$ python -q
>>> import numpy as np
>>> np.set_printoptions(precision=2, suppress=True, linewidth=120)
>>> F = np.loadtxt("w.csv", delimiter=",")
>>> F
array([[  0.,   0.,  -1.,  -1.,  -4.,   4.,   0.,  -1.,   0.],
       [  1.,   3.,  -3.,  -2.,  -1.,   2.,   0.,  -6.,   2.],
       [  6.,   1.,   2.,  -3.,  -4.,   6.,   4.,  -4.,   5.],
       [  1.,  -3.,  -1.,  -1.,  -9.,   1.,   0.,  -8.,   8.],
       [  0.,  -1.,  -4.,   4.,  -6.,   0.,   2.,  -3.,  13.],
       [  5.,  -5.,  -3.,   4.,  -1.,  -2.,  -1.,  -3.,  14.],
       [  7.,  -6.,  -6.,   6.,  -6.,  -6.,  -2.,  -3.,  18.],
       [  8.,  -2.,  -2.,   4., -11.,  -6.,   2.,   2.,  23.],
       [ 12.,   0.,  -2.,   6., -11.,  -2.,   6.,  -3.,  20.],
       [ 12.,   3.,   1.,  11., -14.,  -5.,   5.,  -2.,  17.],
       [ 12.,   6.,   5.,  13., -18.,  -2.,   2.,   3.,  17.],
       [  8.,   7.,   9.,  11., -17.,  -5.,  -3.,   3.,  12.],
       [ 13.,   9.,  11.,  14., -17.,  -1.,  -6.,   7.,   8.],
       [ 16.,   9.,  15.,  11., -14.,   2.,  -8.,  10.,  11.],
       [ 14.,  10.,  19.,  16., -18.,  -3., -10.,   7.,  16.],
       [  9.,  15.,  15.,  18., -14.,  -1.,  -9.,  10.,  15.],
       [ 12.,  12.,  12.,  18., -16.,   2.,  -4.,  14.,  18.],
       [ 13.,  11.,   9.,  20., -11.,   1.,  -6.,  19.,  18.],
       [ 16.,   7.,   6.,  19., -15.,  -2.,  -4.,  16.,  21.],
       [ 21.,  10.,   4.,  21., -14.,   2.,  -5.,  19.,  17.],
       [ 18.,  13.,   1.,  26., -13.,   5.,   0.,  21.,  16.],
       [ 13.,  12.,  -1.,  28., -18.,   2.,   1.,  25.,  13.],
       [ 16.,  17.,  -5.,  27., -23.,   2.,   6.,  30.,  13.],
       [ 21.,  13.,  -2.,  32., -21.,   6.,   9.,  26.,  14.],
       [ 25.,  17.,  -5.,  27., -26.,   5.,  11.,  24.,  15.],
       [ 20.,  20.,  -6.,  22., -25.,   1.,   7.,  21.,  14.],
       [ 23.,  18.,  -5.,  17., -28.,   6.,   3.,  25.,  16.],
       [ 26.,  23.,  -1.,  17., -26.,  10.,   7.,  22.,  18.],
       [ 30.,  23.,   0.,  22., -31.,   5.,   7.,  20.,  20.]])
>>> Ac = (F - F.mean(axis=0)) / F.std(axis=0)
>>> Ac.std(axis=0)
array([1., 1., 1., 1., 1., 1., 1., 1., 1.])
>>> c = np.linalg.lstsq(np.delete(Ac, 5, axis=1), Ac[:, 5])[0]
>>> round(1 - np.var(Ac[:, 5] - np.delete(Ac, 5, axis=1) @ c), 2)
np.float64(0.81)
>>> vec = np.array([1, 3, 3, 1, 0, 1, 3, 3, 1])
>>> target = F @ vec
>>> target
array([ -3., -15.,  23., -27.,  -1., -15., -26.,  29.,  39.,  56.,  88.,  74.,  97., 118., 121., 134., 152., 151.,
       129., 145., 170., 167., 202., 211., 213., 183., 185., 224., 227.])
>>> rng = np.random.default_rng(8360)
>>> target = target + 0.02 * rng.normal(size=29)
>>> target
array([ -2.96, -15.  ,  23.  , -26.99,  -0.99, -14.98, -25.97,  29.01,  38.98,  56.01,  88.  ,  73.97,  97.01, 118.01,
       120.97, 134.02, 152.  , 151.  , 128.99, 145.01, 169.99, 166.99, 201.97, 211.  , 213.02, 183.01, 184.98, 224.01,
       226.98])
>>> c, *_ = np.linalg.lstsq(F, target)
>>> print(c.round())
[1. 3. 3. 1. 0. 1. 3. 3. 1.]
